In [1]: import numpy as np

In [2]: np.set_printoptions(precision=2, suppress=True, linewidth=100, floatmode="fixed")

In [3]: def tidy(a):
   ...:     return np.round(a, 2) + 0
   ...: 

In [4]: A = np.array([[1.0, 0.2, 0.04, 0.01, 0.0],
   ...:     [0.2, 1.0, 0.2, 0.04, 0.01],
   ...:     [0.04, 0.2, 1.0, 0.2, 0.04],
   ...:     [0.01, 0.04, 0.2, 1.0, 0.2],
   ...:     [0.0, 0.01, 0.04, 0.2, 1.0]])

In [5]: Lm = np.linalg.cholesky(A)

In [6]: print(tidy(np.diag(Lm) ** 2))
[1.00 0.96 0.96 0.96 0.96]

In [7]: print(A / np.sqrt(np.outer(np.diag(A), np.diag(A))))
[[1.00 0.20 0.04 0.01 0.00]
 [0.20 1.00 0.20 0.04 0.01]
 [0.04 0.20 1.00 0.20 0.04]
 [0.01 0.04 0.20 1.00 0.20]
 [0.00 0.01 0.04 0.20 1.00]]

In [8]: print(tidy(Lm @ Lm.T))
[[1.00 0.20 0.04 0.01 0.00]
 [0.20 1.00 0.20 0.04 0.01]
 [0.04 0.20 1.00 0.20 0.04]
 [0.01 0.04 0.20 1.00 0.20]
 [0.00 0.01 0.04 0.20 1.00]]

In [9]: x0 = np.array([-3, -3, -2, -1, -3])

In [10]: y = A @ x0

In [11]: print(tidy(y))
[-3.69 -4.07 -3.04 -2.15 -3.31]

In [12]: print(tidy(np.linalg.solve(A, y)))
[-3.00 -3.00 -2.00 -1.00 -3.00]

In [13]: print(tidy(np.linalg.solve(A, -1 * y)))
[3.00 3.00 2.00 1.00 3.00]

In [14]: W0 = np.loadtxt("dump.csv", delimiter=",")

In [15]: print(W0)
[[1.00 0.20 0.04 0.01 0.00 0.00 0.00 0.00 0.00]
 [0.20 1.00 0.20 0.04 0.01 0.00 0.00 0.00 0.00]
 [0.04 0.20 1.00 0.20 0.04 0.01 0.00 0.00 0.00]
 [0.01 0.04 0.20 1.00 0.20 0.04 0.01 0.00 0.00]
 [0.00 0.01 0.04 0.20 1.00 0.20 0.04 0.01 0.00]
 [0.00 0.00 0.01 0.04 0.20 1.00 0.20 0.04 0.01]
 [0.00 0.00 0.00 0.01 0.04 0.20 1.00 0.20 0.04]
 [0.00 0.00 0.00 0.00 0.01 0.04 0.20 1.00 0.20]
 [0.00 0.00 0.00 0.00 0.00 0.01 0.04 0.20 1.00]]

In [16]: Y = np.array([[2, 0, 1],
    ...:     [1, 2, 1],
    ...:     [1, 2, 0],
    ...:     [1, 1, 2],
    ...:     [2, 2, 1],
    ...:     [0, 0, 2],
    ...:     [1, 0, 2],
    ...:     [2, 2, 2],
    ...:     [1, 2, 1]])

In [17]: print(np.vstack([W0, Y.T]).shape)
(12, 9)

In [18]: print(tidy(np.einsum("ij,ij->i", W0, W0)))
[1.04 1.08 1.08 1.08 1.08 1.08 1.08 1.08 1.04]

In [19]: print(np.linalg.matrix_rank(np.vstack([W0, Y.T])))
9
